>>> import numpy as np
>>> np.set_printoptions(precision=1, suppress=True, linewidth=200, legacy="1.25")
>>> F = np.load("run0.npy")
>>> F
array([[3, 4, 5, 2],
       [5, 1, 0, 3],
       [4, 5, 3, 3],
       [1, 4, 3, 4]])
>>> O = F.astype(float).copy()
>>> for j in range(4):
...     O[:, j] -= O[:, :j] @ (O[:, :j].T @ O[:, j])
...     O[:, j] /= np.linalg.norm(O[:, j])
... 
>>> O
array([[ 0.4,  0.3,  0.8, -0.1],
       [ 0.7, -0.6, -0.1,  0.4],
       [ 0.6,  0.4, -0.5, -0.6],
       [ 0.1,  0.6, -0.2,  0.7]])
>>> u = np.array([0, 3])
>>> np.cross(F[0, :3], F[2, :3])
array([-13,  11,  -1])
>>> np.correlate(F[0], F[2], "full")
array([ 9, 21, 42, 53, 47, 30,  8])
>>> F @ F
array([[51, 49, 36, 41],
       [23, 33, 34, 25],
       [52, 48, 38, 44],
       [39, 39, 26, 39]])
>>> np.allclose(F, F.T)
False
>>> np.allclose(F @ F.T, F.T @ F)
False
>>> np.sort(np.abs(np.linalg.eigvals(F)))
array([ 2.3,  2.3,  2.3, 12.4])
>>> round(float(np.linalg.det(F.T)), 1)
156.0
>>> blk = np.stack([F, 3 * F, F[::-1]])
>>> np.linalg.det(blk)
array([  156., 12636.,   156.])
>>> (blk @ F.T).shape
(3, 4, 4)
>>> np.linalg.matrix_rank(blk.reshape(3, -1))
2
>>> np.einsum("bij,cij->bc", blk, blk)
array([[ 190,  570,  152],
       [ 570, 1710,  456],
       [ 152,  456,  190]])
>>> B = np.array([[0, 5, -4, 0, 5, -2]])
>>> M = B.T @ B
>>> M
array([[  0,   0,   0,   0,   0,   0],
       [  0,  25, -20,   0,  25, -10],
       [  0, -20,  16,   0, -20,   8],
       [  0,   0,   0,   0,   0,   0],
       [  0,  25, -20,   0,  25, -10],
       [  0, -10,   8,   0, -10,   4]])
>>> np.argsort(-np.linalg.norm(M, axis=0).round(6), kind="stable")[:3]
array([1, 4, 2])
>>> np.allclose(M, M.T)
True
>>> M @ M
array([[    0,     0,     0,     0,     0,     0],
       [    0,  1750, -1400,     0,  1750,  -700],
       [    0, -1400,  1120,     0, -1400,   560],
       [    0,     0,     0,     0,     0,     0],
       [    0,  1750, -1400,     0,  1750,  -700],
       [    0,  -700,   560,     0,  -700,   280]])
>>> np.round(np.sort(np.abs(np.linalg.eigvals(M))), 1) + 0
array([ 0.,  0.,  0.,  0.,  0., 70.])
>>> u = np.array([1, 1, 2, 2, 5])
>>> g = np.array([9, 3, 7])
>>> A = u[:, None] + g[None, :]
>>> A
array([[10,  4,  8],
       [10,  4,  8],
       [11,  5,  9],
       [11,  5,  9],
       [14,  8, 12]])
>>> A @ np.linalg.pinv(A) @ A
array([[10.,  4.,  8.],
       [10.,  4.,  8.],
       [11.,  5.,  9.],
       [11.,  5.,  9.],
       [14.,  8., 12.]])
>>> np.allclose(A[:-1].T @ np.linalg.lstsq(A[:-1].T, A[-1])[0], A[-1])
True
>>> np.unique(A.round(6), axis=0).shape
(3, 3)
>>> np.abs(np.diag(np.linalg.qr(A)[1])) > 1e-9
array([ True,  True, False])
>>> rank = np.linalg.matrix_rank(A)
>>> rank
2
>>> N = np.linalg.svd(A)[2][rank:].T
>>> N[:, 0] / N[np.abs(N[:, 0]).round(6).argmax(), 0]
array([-0.7, -0.3,  1. ])
>>> np.round(A @ N, 1) + 0
array([[0.],
       [0.],
       [0.],
       [0.],
       [0.]])
>>> J = np.load("test14.npy")
>>> J
array([[1, 0, 0, 0],
       [1, 3, 0, 0],
       [0, 0, 1, 0],
       [0, 0, 1, 3]])
>>> # triangular, det is the product of the diagonal
>>> x0 = np.array([-2, 2, 4, -2])
>>> J * x0
array([[-2,  0,  0,  0],
       [-2,  6,  0,  0],
       [ 0,  0,  4,  0],
       [ 0,  0,  4, -6]])
>>> J @ x0
array([-2,  4,  4, -2])
>>> J @ np.ones(4)
array([1., 4., 1., 4.])
>>> (J * x0).sum(axis=1)
array([-2,  4,  4, -2])
>>> B = J / np.linalg.norm(J, axis=1, keepdims=True)
>>> G = B @ B.T
>>> (G - 2 * np.eye(4)).round(6).argmax(axis=1)
array([1, 0, 3, 2])
>>> G[0]
array([1. , 0.3, 0. , 0. ])
>>> G
array([[1. , 0.3, 0. , 0. ],
       [0.3, 1. , 0. , 0. ],
       [0. , 0. , 1. , 0.3],
       [0. , 0. , 0.3, 1. ]])
>>> ev, V = np.linalg.eigh(G)
>>> np.linalg.svd(G, compute_uv=False)
array([1.3, 1.3, 0.7, 0.7])
>>> ev.sum(), np.trace(G)
(4.0, 4.0)
>>> np.round(V.T @ V, 1) + 0
array([[1., 0., 0., 0.],
       [0., 1., 0., 0.],
       [0., 0., 1., 0.],
       [0., 0., 0., 1.]])
>>> V @ np.diag(ev) @ V.T
array([[1. , 0.3, 0. , 0. ],
       [0.3, 1. , 0. , 0. ],
       [0. , 0. , 1. , 0.3],
       [0. , 0. , 0.3, 1. ]])
>>> ev
array([0.7, 0.7, 1.3, 1.3])
>>> (ev > 1e-8).sum(), (ev < -1e-8).sum()
(4, 0)
>>> np.round(V.T @ G @ V, 1) + 0
array([[0.7, 0. , 0. , 0. ],
       [0. , 0.7, 0. , 0. ],
       [0. , 0. , 1.3, 0. ],
       [0. , 0. , 0. , 1.3]])
>>> np.linalg.matrix_rank(J - J[0, 0] * np.eye(4))
2
>>> np.linalg.matrix_power(J - np.diag(np.diag(J)), 4)
array([[0, 0, 0, 0],
       [0, 0, 0, 0],
       [0, 0, 0, 0],
       [0, 0, 0, 0]])
>>> np.sort(np.linalg.eigvals(J))
array([1., 1., 3., 3.])
>>> J @ J
array([[1, 0, 0, 0],
       [4, 9, 0, 0],
       [0, 0, 1, 0],
       [0, 0, 4, 9]])
>>> np.prod(np.diag(J)), np.round(np.linalg.det(J), 1)
(9, 9.0)
>>> np.einsum("ii->", J)
8
>>> round(float(np.linalg.det(J[::-1])), 1)
9.0
>>> round(float(np.linalg.eigvals(J).sum().real), 1)
8.0
>>> np.poly(J)
array([  1.,  -8.,  22., -24.,   9.])
>>> np.einsum("ij,ji->", J, J)
20
>>> mat = np.load("case14.npy")
>>> mat
array([[0., 1., 1., 1., 1., 1.],
       [1., 0., 1., 1., 1., 1.],
       [1., 1., 0., 1., 1., 1.],
       [1., 1., 1., 0., 1., 1.],
       [1., 1., 1., 1., 0., 1.],
       [1., 1., 1., 1., 1., 0.]])
>>> ev, V = np.linalg.eigh(mat)
>>> x0 = np.array([-5, 0, 7, -4, 8, 7])
>>> round(x0 @ mat @ x0 / (x0 @ x0), 1), np.round(ev[0], 1), np.round(ev[-1], 1)
(-0.2, -1.0, 5.0)
>>> x0 @ mat @ x0
-34.0
>>> V * np.abs(ev) @ V.T
array([[1.7, 0.7, 0.7, 0.7, 0.7, 0.7],
       [0.7, 1.7, 0.7, 0.7, 0.7, 0.7],
       [0.7, 0.7, 1.7, 0.7, 0.7, 0.7],
       [0.7, 0.7, 0.7, 1.7, 0.7, 0.7],
       [0.7, 0.7, 0.7, 0.7, 1.7, 0.7],
       [0.7, 0.7, 0.7, 0.7, 0.7, 1.7]])
>>> B = mat / np.sqrt((mat ** 2).mean(axis=1, keepdims=True))
>>> mat - mat.mean(axis=1, keepdims=True)
array([[-0.8,  0.2,  0.2,  0.2,  0.2,  0.2],
       [ 0.2, -0.8,  0.2,  0.2,  0.2,  0.2],
       [ 0.2,  0.2, -0.8,  0.2,  0.2,  0.2],
       [ 0.2,  0.2,  0.2, -0.8,  0.2,  0.2],
       [ 0.2,  0.2,  0.2,  0.2, -0.8,  0.2],
       [ 0.2,  0.2,  0.2,  0.2,  0.2, -0.8]])
>>> B[5]
array([1.1, 1.1, 1.1, 1.1, 1.1, 0. ])
>>> arr = np.load("w.npy")
>>> arr
array([[ 2,  0,  0,  0,  0],
       [ 0,  2,  0,  0,  0],
       [-1,  3,  1,  0,  0],
       [ 0,  3, -1,  2,  0],
       [-2,  0,  0, -1,  2]])
>>> # triangular: eigenvalues sit on the diagonal
>>> ev, V = np.linalg.eig(arr)
>>> np.sort(np.linalg.eigvals(np.linalg.inv(arr)))
array([0.5, 0.5, 0.5, 0.5, 1. ])
>>> np.prod(ev)
16.0
>>> np.sort(np.linalg.eigvals(arr.T))
array([1., 2., 2., 2., 2.])
>>> np.sort(np.linalg.eigvals(arr @ arr))
array([1., 4., 4., 4., 4.])
>>> X = np.array([[-0.6, 1.6, 0.3],
...     [-1.0, -0.5, 1.5],
...     [0.1, -0.8, 0.4],
...     [-0.3, -0.1, 1.2],
...     [1.6, -1.0, 1.6],
...     [0.8, -1.4, 1.1],
...     [0.4, -1.0, -0.9],
...     [0.5, 0.0, -0.8],
...     [-1.4, -0.3, -1.8],
...     [1.7, -0.2, -1.1],
...     [0.2, 0.5, 1.3],
...     [1.9, -0.7, -1.3],
...     [-0.1, -0.2, 0.9],
...     [0.3, -1.6, 0.8],
...     [-0.4, 1.0, -1.0],
...     [0.4, -0.9, 0.4],
...     [0.8, -0.5, 0.2]])
>>> X[16] *= 10
>>> X
array([[-0.6,  1.6,  0.3],
       [-1. , -0.5,  1.5],
       [ 0.1, -0.8,  0.4],
       [-0.3, -0.1,  1.2],
       [ 1.6, -1. ,  1.6],
       [ 0.8, -1.4,  1.1],
       [ 0.4, -1. , -0.9],
       [ 0.5,  0. , -0.8],
       [-1.4, -0.3, -1.8],
       [ 1.7, -0.2, -1.1],
       [ 0.2,  0.5,  1.3],
       [ 1.9, -0.7, -1.3],
       [-0.1, -0.2,  0.9],
       [ 0.3, -1.6,  0.8],
       [-0.4,  1. , -1. ],
       [ 0.4, -0.9,  0.4],
       [ 8. , -5. ,  2. ]])
>>> blk = np.stack([X, -2 * X, X[::-1]])
>>> np.linalg.matrix_rank(blk)
array([3, 3, 3])
>>> blk.shape
(3, 17, 3)
